>>> import numpy as np
>>> import numpy.linalg as la
>>> np.set_printoptions(precision=4, suppress=True, linewidth=100)
>>> W0 = np.array([[7, 10, 5],
...     [3, 14, 7],
...     [8, 4, 2],
...     [9, 10, 5],
...     [0, 12, 6],
...     [1, 6, 3],
...     [9, 8, 4],
...     [1, 16, 8],
...     [3, 2, 1],
...     [8, 12, 6],
...     [4, 12, 6]])
>>> def softmax(z):
...     e = np.exp(z - z.max(axis=-1, keepdims=True))
...     return e / e.sum(axis=-1, keepdims=True)
... 
>>> np.round(softmax(W0[1] + -3), 4) + 0
array([0.    , 0.9991, 0.0009])
>>> softmax(W0).sum(axis=1)
array([1., 1., 1., 1., 1., 1., 1., 1., 1., 1., 1.])
>>> np.round(softmax(10 * W0[1]), 4) + 0
array([0., 1., 0.])
>>> scores = W0 @ W0.T / np.sqrt(3)
>>> np.round(softmax(scores + np.triu(np.full(scores.shape, -np.inf), 1)), 4) + 0
array([[1.    , 0.    , 0.    , 0.    , 0.    , 0.    , 0.    , 0.    , 0.    , 0.    , 0.    ],
       [0.    , 1.    , 0.    , 0.    , 0.    , 0.    , 0.    , 0.    , 0.    , 0.    , 0.    ],
       [0.999 , 0.001 , 0.    , 0.    , 0.    , 0.    , 0.    , 0.    , 0.    , 0.    , 0.    ],
       [0.    , 0.0903, 0.    , 0.9096, 0.    , 0.    , 0.    , 0.    , 0.    , 0.    , 0.    ],
       [0.    , 1.    , 0.    , 0.    , 0.    , 0.    , 0.    , 0.    , 0.    , 0.    , 0.    ],
       [0.    , 1.    , 0.    , 0.    , 0.    , 0.    , 0.    , 0.    , 0.    , 0.    , 0.    ],
       [0.    , 0.0003, 0.    , 0.9997, 0.    , 0.    , 0.    , 0.    , 0.    , 0.    , 0.    ],
       [0.    , 0.    , 0.    , 0.    , 0.    , 0.    , 0.    , 1.    , 0.    , 0.    , 0.    ],
       [0.0284, 0.0089, 0.    , 0.907 , 0.    , 0.    , 0.0506, 0.005 , 0.    , 0.    , 0.    ],
       [0.    , 0.0003, 0.    , 0.    , 0.    , 0.    , 0.    , 0.9094, 0.    , 0.0903, 0.    ],
       [0.    , 0.    , 0.    , 0.    , 0.    , 0.    , 0.    , 1.    , 0.    , 0.    , 0.    ]])
>>> softmax(scores)[1] @ W0
array([ 1., 16.,  8.])
>>> U, sv, Vh = la.svd(W0)
>>> sv.round(4) + 0
array([41.4452, 12.7394,  0.    ])
>>> np.argmax(sv[:-1] / (sv[1:] + 1e-6)) + 1
np.int64(2)
>>> Y = U[:, :2] @ np.diag(sv[:2]) @ Vh[:2]
>>> np.round(la.norm(W0 - Y) / la.norm(W0), 4)
np.float64(0.0)
>>> np.round(la.norm(W0 - Y, 2), 4), np.round(sv[2], 4)
(np.float64(0.0), np.float64(0.0))
>>> Y.round(4) + 0
array([[ 7., 10.,  5.],
       [ 3., 14.,  7.],
       [ 8.,  4.,  2.],
       [ 9., 10.,  5.],
       [ 0., 12.,  6.],
       [ 1.,  6.,  3.],
       [ 9.,  8.,  4.],
       [ 1., 16.,  8.],
       [ 3.,  2.,  1.],
       [ 8., 12.,  6.],
       [ 4., 12.,  6.]])
>>> la.matrix_rank(Y)
np.int64(2)
>>> np.round(np.abs(W0 - Y).max(), 4)
np.float64(0.0)
>>> cent = W0[[4, 9]].astype(float)
>>> for _ in range(3):
...     lab = la.norm(W0[:, None] - cent, axis=-1).argmin(axis=1)
...     cent = np.array([W0[lab == j].mean(axis=0) for j in range(2)])
... 
>>> lab
array([1, 0, 1, 1, 0, 1, 1, 0, 1, 1, 0])
>>> np.bincount(lab)
array([4, 7])
>>> cent
array([[ 2.    , 13.5   ,  6.75  ],
       [ 6.4286,  7.4286,  3.7143]])
>>> cent[1] - cent[0]
array([ 4.4286, -6.0714, -3.0357])
>>> A = np.loadtxt("dump.csv", delimiter=",")
>>> A
array([[  9.8352,  12.1976, -10.3325,   0.63  ,  -6.8798],
       [ 13.1097,   4.4353,  -6.4184,  -4.5084, -12.1219],
       [ -5.0687,   6.2585,  17.8357,  -2.121 ,   3.5395],
       [  4.4551,  -7.3007,  13.3851, -10.8097,   5.5534],
       [  3.9946, -12.8536,  -6.7649,  10.9333,  -7.3163],
       [ 11.8866,  14.0993,   0.3486,  -2.7503,  -7.2273],
       [-11.2356,  -8.7433, -11.1774,  -8.4965,   0.4365],
       [ -9.881 ,  13.5864,   6.6506,   1.5625,   8.4323],
       [ -6.0417,  -6.1782, -10.5488,   1.6619, -14.5358],
       [  5.0377,  -1.0143,  17.1687,   4.6204,   7.5816],
       [ -1.3888, -13.4582,  13.6056,  -0.5526,  -5.6151],
       [ -7.3341,  -3.8471,  11.8269,   6.4068, -12.2674],
       [  3.8342,  14.5715,  -8.6211,  -6.9512,  -7.0943],
       [  5.5564, -18.1052,   2.122 ,   4.1734,   4.4052]])
>>> lab = A[:, 2] > np.median(A[:, 2])
>>> f = A[lab].mean(axis=0) - A[~lab].mean(axis=0)
>>> (((A - A.mean(axis=0)) @ f > 0) == lab).mean()
np.float64(1.0)
>>> lab.astype(int)
array([0, 0, 1, 1, 0, 0, 0, 1, 0, 1, 1, 1, 0, 1])
>>> Y = np.array([[3, 2, 0], [3, 0, 4], [2, 1, 0], [3, 4, 3], [3, 1, 0]])
>>> np.einsum("ij,ij->i", A, A)
array([400.0017, 399.9981, 399.9994, 399.9989, 400.001 , 400.0011, 399.9993, 400.    , 400.0009,
       400.0002, 399.999 , 400.001 , 400.0013, 399.9978])
>>> mat = np.load("layer2.npy")
>>> mat
array([[ 2.05, -2.  , -1.  , -3.  ,  2.  ,  3.  ],
       [-1.  , -0.95,  0.  ,  2.  ,  2.  , -2.  ],
       [ 1.  , -2.  ,  0.05,  2.  , -3.  , -3.  ],
       [ 1.  , -1.  , -2.  , -0.95,  2.  , -2.  ],
       [ 0.  ,  2.  ,  2.  , -3.  , -0.95,  3.  ],
       [ 2.  , -2.  , -1.  , -3.  ,  2.  ,  3.05]])
>>> Q, V = la.qr(mat[:, :1])[0], la.qr(mat[:, 1:])[0]
>>> sv = la.svd(Q.T @ V, compute_uv=False)
>>> round(la.norm(Q @ Q.T - V @ V.T, 2), 4)
np.float64(1.0)
>>> f = np.array([1, -2])
>>> np.array([np.convolve(row, f, "same") for row in mat])
array([[ 2.05, -6.1 ,  3.  , -1.  ,  8.  , -1.  ],
       [-1.  ,  1.05,  1.9 ,  2.  , -2.  , -6.  ],
       [ 1.  , -4.  ,  4.05,  1.9 , -7.  ,  3.  ],
       [ 1.  , -3.  ,  0.  ,  3.05,  3.9 , -6.  ],
       [ 0.  ,  2.  , -2.  , -7.  ,  5.05,  4.9 ],
       [ 2.  , -6.  ,  3.  , -1.  ,  8.  , -0.95]])
>>> rng = np.random.default_rng(10100)
>>> lab = rng.permutation(6)
>>> Y = mat[:, lab] * rng.choice([-1, 1], 6)
>>> Y
array([[-3.  , -2.05,  1.  ,  3.  ,  2.  , -2.  ],
       [ 2.  ,  1.  , -0.  , -2.  ,  2.  , -0.95],
       [ 2.  , -1.  , -0.05, -3.  , -3.  , -2.  ],
       [-0.95, -1.  ,  2.  , -2.  ,  2.  , -1.  ],
       [-3.  , -0.  , -2.  ,  3.  , -0.95,  2.  ],
       [-3.  , -2.  ,  1.  ,  3.05,  2.  , -2.  ]])
>>> U, _, Vh = la.svd(mat.T @ Y)
>>> lab
array([3, 0, 2, 5, 4, 1])
>>> np.abs(la.svd(Y)[2][-1])
array([0.3613, 0.781 , 0.2386, 0.0175, 0.2302, 0.3863])
>>> la.cond(Y) > 100
np.True_
>>> np.argsort(-la.norm(mat, axis=0).round(6), kind="stable")[:3]
array([5, 3, 4])
>>> round(np.log10(la.cond(mat)))
3
>>> round(la.norm(mat, 2) / la.norm(mat), 4)
np.float64(0.7627)
>>> np.abs(la.svd(mat)[2][-1])
array([0.781 , 0.3863, 0.2386, 0.3613, 0.2302, 0.0175])
>>> la.cond(mat) > 100
np.True_
>>> arr = np.loadtxt("test1.csv", delimiter=",")
>>> arr
array([[1. , 0. , 0. , 0. ],
       [0. , 0.5, 0. , 0.5],
       [0. , 0.5, 0.5, 0. ],
       [0. , 0. , 0. , 1. ]])
>>> U, sv, Vh = la.svd(arr, full_matrices=False)
>>> np.round(U.T @ U, 4) + 0
array([[1., 0., 0., 0.],
       [0., 1., 0., 0.],
       [0., 0., 1., 0.],
       [0., 0., 0., 1.]])
>>> np.cumsum(sv ** 2) / np.sum(sv ** 2)
array([0.4436, 0.777 , 0.9734, 1.    ])
>>> np.allclose(U * sv @ Vh, arr)
True
>>> U.shape, sv.shape, Vh.shape
((4, 4), (4,), (4, 4))
>>> sv / sv[0]
array([1.    , 0.8668, 0.6655, 0.2447])
>>> np.round(U.T @ arr @ Vh.T, 4) + 0
array([[1.1536, 0.    , 0.    , 0.    ],
       [0.    , 1.    , 0.    , 0.    ],
       [0.    , 0.    , 0.7678, 0.    ],
       [0.    , 0.    , 0.    , 0.2823]])
>>> np.round(np.sqrt((sv ** 2).sum()), 4), np.round(la.norm(arr), 4)
(np.float64(1.7321), np.float64(1.7321))
>>> sv
array([1.1536, 1.    , 0.7678, 0.2823])
>>> E = np.load("mat.npy")
>>> E
array([[  1.,  -2.,  -1.,   1.],
       [-12.,   5.,   3.,   3.],
       [ 28., -16.,  -9.,  -4.],
       [ -8.,   2.,   1.,   4.]])
>>> np.argsort(-la.norm(E, axis=0).round(6), kind="stable")[:3]
array([0, 1, 2])
>>> round(float(la.det(2 * E)), 4), round(la.det(E), 4)
(32.0, np.float64(2.0))
>>> np.einsum("ij,ji->", E, E)
np.float64(7.0)
>>> round(float(la.eigvals(E).sum().real), 4)
1.0
>>> np.einsum("ii->", E)
np.float64(1.0)
>>> M = np.load("sample6.npy")
>>> M
array([[-2.0769,  0.7453,  1.3273,  0.1073,  0.6576],
       [ 0.7453,  0.164 , -0.5536, -1.1109, -0.4677],
       [ 1.3273, -0.5536,  0.6345,  0.0542,  0.9711],
       [ 0.1073, -1.1109,  0.0542, -0.3178,  0.1725],
       [ 0.6576, -0.4677,  0.9711,  0.1725, -0.4037]])
>>> np.all(la.eigvalsh(M) > 0)
np.False_
>>> Y = M / np.sqrt((M ** 2).mean(axis=1, keepdims=True))
>>> la.norm(Y, axis=1)
array([2.2361, 2.2361, 2.2361, 2.2361, 2.2361])
>>> la.matrix_rank(Y) == la.matrix_rank(M)
np.True_
>>> blk = np.stack([M, 5 * M, M[::-1]])
>>> la.matrix_rank(blk.reshape(3, -1))
np.int64(2)
>>> la.matrix_rank(blk)
array([5, 5, 5])
>>> blk.shape
(3, 5, 5)
>>> la.det(blk)
array([    -5.9995, -18748.5332,     -5.9995])
>>> w, V = la.eig(M)
>>> w
array([-2.9999,  2.    ,  1.    , -0.9999, -1.    ])
>>> np.sort(la.eigvals(M.T))
array([-2.9999, -1.    , -0.9999,  1.    ,  2.    ])
>>> np.round(M @ V[:, 0] - w[0] * V[:, 0], 4) + 0
array([0., 0., 0., 0., 0.])
